$ python -q
>>> import numpy as np
>>> from numpy import linalg as LA
>>> np.set_printoptions(suppress=True, linewidth=120)
>>> rnd = lambda a: np.round(a, 3) + 0
>>> E = np.load("w.npy")
>>> rnd(E)
array([[ 0.108,  0.181, -0.253],
       [ 0.181,  0.301, -0.422],
       [-0.253, -0.422,  0.59 ]])
>>> LA.cond(E) > 100
np.True_
>>> LA.matrix_rank(E, rtol=0.1)
np.int64(1)
>>> np.argsort(-LA.norm(E, axis=0).round(6), kind="stable")[:3]
array([2, 1, 0])
>>> rnd(LA.norm(E, 2) / LA.norm(E))
np.float64(1.0)
>>> Uu, sig, Vh = LA.svd(E)
>>> evecs = Vh[:(sig > 1e-8).sum()]
>>> rng = np.random.default_rng(57333)
>>> x0 = E[2] + 2 * E[0] + rng.integers(2) * np.eye(3)[0]
>>> rnd(x0)
array([ 0.964, -0.06 ,  0.084])
>>> rnd(evecs.T @ evecs)
array([[ 0.108,  0.181, -0.253],
       [ 0.181,  0.301, -0.422],
       [-0.253, -0.422,  0.59 ]])
>>> rnd(LA.norm(x0 - evecs.T @ evecs @ x0))
np.float64(0.944)
>>> rnd(np.diag(evecs.T @ evecs))
array([0.108, 0.301, 0.59 ])
>>> rnd(LA.eigvals(E))
array([0., 1., 0.])
>>> rnd(LA.det(E.T))
np.float64(0.0)
>>> np.einsum("ij,ji->", E, E)
np.float64(1.0)
>>> W1 = np.array([[1, 2], [1, 2], [0, 1]])
>>> beta = np.array([-1, 0])
>>> H = np.maximum(E @ W1 + beta, 0)
>>> rnd((H > 0).mean(axis=0))
array([0.   , 0.667])
>>> rnd(H)
array([[0.   , 0.325],
       [0.   , 0.542],
       [0.   , 0.   ]])
>>> cent = np.array([[0, 3, 0], [0, 1, -2]])
>>> (H @ cent).round(6).argmax(axis=1)
array([1, 1, 0])
>>> rnd(H.sum(axis=1))
array([0.325, 0.542, 0.   ])
>>> np.unravel_index(np.abs(H).argmax(), H.shape)
(np.int64(1), np.int64(1))
>>> np.count_nonzero(H)
np.int64(2)
>>> LA.matrix_rank(H)
np.int64(1)
>>> H[3]
Traceback (most recent call last):
  File "<python-input-32>", line 1, in <module>
    H[3]
    ~^^^
IndexError: index 3 is out of bounds for axis 0 with size 3
>>> rnd(H.sum(axis=0))
array([0.   , 0.867])
>>> LA.rank(H)
Traceback (most recent call last):
  File "<python-input-34>", line 1, in <module>
    LA.rank(H)
    ^^^^^^^
AttributeError: module 'numpy.linalg' has no attribute 'rank'
>>> rnd(H - H[0])
array([[ 0.   ,  0.   ],
       [ 0.   ,  0.217],
       [ 0.   , -0.325]])
>>> rnd(np.abs(H).max())
np.float64(0.542)
>>> rnd(LA.svd(H, compute_uv=False))
array([0.632, 0.   ])
